$ python3 -q
>>> import numpy as np
>>> np.set_printoptions(precision=2, suppress=True, linewidth=120)
>>> M = np.load("dump.npy")
>>> M
array([[ 0.8,  0.5, -1.5],
       [ 1.1,  0.3, -1.5],
       [-0.2,  0.7,  1.3],
       [-0.2,  0.1,  0.5],
       [ 0.9,  0. ,  1.3],
       [-0.9,  0.2, -0.5],
       [ 0.9, -1.1,  0.4],
       [-1.1, -0.6, -0.7],
       [-0.2,  1.7,  0. ],
       [-0.8,  0. , -0.1],
       [-0.3, -0.1,  0.2],
       [-1.7, -0.8,  1.6],
       [ 1.6, -0.6, -1.5],
       [-0.3,  0.6, -0.8],
       [ 1.1,  1.2, -0.8],
       [-0.1,  0.3, -1.9],
       [ 0.2, -0.9,  1.4],
       [-0.3,  2.6,  0. ],
       [ 0.2, -0.5, -1.4],
       [-0.5, -0.5, -0.3],
       [-1. , -0.6,  1.6],
       [ 1.7,  1.1,  0.4],
       [-0.7, -1.3,  2. ],
       [ 0.2,  1.1, -0.2],
       [-0.2,  1.2,  0.2],
       [ 0.6, -0.8,  0.3],
       [ 2. , -0.5, -1.4],
       [-0.3, -0.4,  0.5],
       [-0.2,  1. , -0.7],
       [ 0.6, -1.7,  0.3],
       [ 5.5,  3.5,  2. ],
       [ 0.7, -0.4,  1.3]])
>>> cov = np.cov(M, rowvar=False)
>>> print(np.corrcoef(M.T))
[[ 1.    0.42  0.01]
 [ 0.42  1.   -0.03]
 [ 0.01 -0.03  1.  ]]
>>> np.argwhere(np.triu(np.abs(np.corrcoef(M.T)) > 0.8, 1))
array([], shape=(0, 2), dtype=int64)
>>> cov.shape
(3, 3)
>>> np.round(np.corrcoef(M[:, 1], M[:, 2])[0, 1], 2)
np.float64(-0.03)
>>> cov
array([[ 1.64,  0.6 ,  0.02],
       [ 0.6 ,  1.25, -0.03],
       [ 0.02, -0.03,  1.23]])
>>> M.std(axis=0)
array([1.26, 1.1 , 1.09])
>>> print(np.linalg.eigvalsh(cov)[::-1])
[2.08 1.23 0.81]
>>> Xs = M - M.mean(axis=0)
>>> U, s, vt = np.linalg.svd(Xs, full_matrices=False)
>>> s ** 2 / (s ** 2).sum()
array([0.51, 0.3 , 0.2 ])
>>> s
array([8.03, 6.18, 5.  ])
>>> round((s ** 2).sum() ** 2 / (s ** 4).sum(), 2)
np.float64(2.61)
>>> np.abs(vt[0]).argmax()
np.int64(0)
>>> dist = np.linalg.norm(M[:, None] - M[None], axis=-1)
>>> dist[3].round(6).argsort(kind="stable")[:4]
array([ 3, 10, 27,  9])
>>> np.flatnonzero(dist[3] < dist.mean() / 2)
array([ 2,  3,  9, 10, 19, 24, 27])
>>> np.linalg.matrix_rank(dist ** 2)
np.int64(5)
>>> print(dist.shape)
(32, 32)
>>> np.unravel_index(dist.round(6).argmax(), dist.shape)
(np.int64(11), np.int64(30))
>>> np.round(np.linalg.norm(M, 1), 2), round(float(np.linalg.norm(M, np.inf)), 2)
(np.float64(28.6), 11.0)
>>> print(M[21] @ M[11])
-3.13
>>> round(float(np.linalg.norm(M, 2)), 2)
8.24
>>> round(float(np.linalg.norm(M, "nuc")), 2)
19.44
>>> q, Rm = np.linalg.qr(M)
>>> q.shape, Rm.shape
((32, 3), (3, 3))
>>> np.round(q @ Rm, 2) + 0
array([[ 0.8,  0.5, -1.5],
       [ 1.1,  0.3, -1.5],
       [-0.2,  0.7,  1.3],
       [-0.2,  0.1,  0.5],
       [ 0.9,  0. ,  1.3],
       [-0.9,  0.2, -0.5],
       [ 0.9, -1.1,  0.4],
       [-1.1, -0.6, -0.7],
       [-0.2,  1.7,  0. ],
       [-0.8,  0. , -0.1],
       [-0.3, -0.1,  0.2],
       [-1.7, -0.8,  1.6],
       [ 1.6, -0.6, -1.5],
       [-0.3,  0.6, -0.8],
       [ 1.1,  1.2, -0.8],
       [-0.1,  0.3, -1.9],
       [ 0.2, -0.9,  1.4],
       [-0.3,  2.6,  0. ],
       [ 0.2, -0.5, -1.4],
       [-0.5, -0.5, -0.3],
       [-1. , -0.6,  1.6],
       [ 1.7,  1.1,  0.4],
       [-0.7, -1.3,  2. ],
       [ 0.2,  1.1, -0.2],
       [-0.2,  1.2,  0.2],
       [ 0.6, -0.8,  0.3],
       [ 2. , -0.5, -1.4],
       [-0.3, -0.4,  0.5],
       [-0.2,  1. , -0.7],
       [ 0.6, -1.7,  0.3],
       [ 5.5,  3.5,  2. ],
       [ 0.7, -0.4,  1.3]])
>>> np.allclose(Rm.T @ Rm, M.T @ M)
True
>>> Rm
array([[-7.32, -2.76, -0.16],
       [ 0.  ,  5.65, -0.21],
       [ 0.  ,  0.  , -6.17]])
>>> np.trace(q @ q.T)
np.float64(3.0)
>>> np.round(q.T @ q, 2) + 0
array([[1., 0., 0.],
       [0., 1., 0.],
       [0., 0., 1.]])
>>> np.round(abs(Rm[0, 0]), 2), round(np.linalg.norm(M[:, 0]), 2)
(np.float64(7.32), np.float64(7.32))
